$ python -q
>>> import numpy as np
>>> np.set_printoptions(precision=3, suppress=True, linewidth=140, sign=" ")
>>> def rnd(a):
...     return np.round(a, 3) + 0
... 
>>> W2 = np.array([[3, 3, 1], [2, 2, 2], [0, 3, 6]])
>>> rng = np.random.default_rng(615)
>>> E = (rng.random((23, 3)) < 0.25) @ W2
>>> E
array([[ 0,  0,  0],
       [ 0,  0,  0],
       [ 0,  0,  0],
       [ 3,  3,  1],
       [ 0,  0,  0],
       [ 2,  2,  2],
       [ 3,  6,  7],
       [ 3,  6,  7],
       [ 0,  0,  0],
       [ 0,  0,  0],
       [ 2,  2,  2],
       [ 5,  5,  3],
       [ 0,  0,  0],
       [ 0,  0,  0],
       [ 2,  2,  2],
       [ 0,  0,  0],
       [ 0,  0,  0],
       [ 0,  0,  0],
       [ 0,  3,  6],
       [ 2,  2,  2],
       [ 0,  0,  0],
       [ 3,  3,  1],
       [ 0,  0,  0]])
>>> # rows 0 and 1 are equal
>>> z = E[:, 0] > np.median(E[:, 0])
>>> u = E[z].mean(axis=0) - E[~z].mean(axis=0)
>>> rnd(u)
array([ 2.778,  3.23 ,  2.571])
>>> ((E - E.mean(axis=0)) @ u > 0).astype(int)
array([ 0,  0,  0,  1,  0,  1,  1,  1,  0,  0,  1,  1,  0,  0,  1,  0,  0,  0,  1,  1,  0,  1,  0])
>>> z.astype(int)
array([ 0,  0,  0,  1,  0,  1,  1,  1,  0,  0,  1,  1,  0,  0,  1,  0,  0,  0,  0,  1,  0,  1,  0])
>>> rnd((((E - E.mean(axis=0)) @ u > 0) == z).mean())
np.float64(0.957)
>>> B = np.c_[E[:, :2] @ np.array([[2, 9], [1, -8]]), np.array([-2, 1, 0, 1, 3, -1, 2, 2, 0, 3, 1, 3, 2, 3, -2, 2, -1, 2, -1, 1, 2, 3, 2])]
>>> B
array([[  0,   0,  -2],
       [  0,   0,   1],
       [  0,   0,   0],
       [  9,   3,   1],
       [  0,   0,   3],
       [  6,   2,  -1],
       [ 12, -21,   2],
       [ 12, -21,   2],
       [  0,   0,   0],
       [  0,   0,   3],
       [  6,   2,   1],
       [ 15,   5,   3],
       [  0,   0,   2],
       [  0,   0,   3],
       [  6,   2,  -2],
       [  0,   0,   2],
       [  0,   0,  -1],
       [  0,   0,   2],
       [  3, -24,  -1],
       [  6,   2,   1],
       [  0,   0,   2],
       [  9,   3,   3],
       [  0,   0,   2]])
>>> np.linalg.matrix_rank(np.c_[E, B])
np.int64(4)
>>> rnd(np.linalg.lstsq(E, B[:, 0])[0])
array([ 2.,  1.,  0.])
>>> Xs = E - E.mean(axis=0)
>>> U, sigma, vt = np.linalg.svd(Xs, full_matrices=False)
>>> rnd(sigma ** 2 / (sigma ** 2).sum())
array([ 0.876,  0.121,  0.003])
>>> rnd((sigma ** 2).sum() ** 2 / (sigma ** 4).sum())
np.float64(1.278)
>>> np.abs(U[:, 0]).argmax()
np.int64(6)
>>> rnd(Xs.mean(axis=0))
array([ 0.,  0.,  0.])
>>> np.searchsorted(np.cumsum(sigma ** 2) / (sigma ** 2).sum(), 0.9) + 1
np.int64(2)
>>> rnd(sigma)
array([ 14.897,   5.534,   0.814])
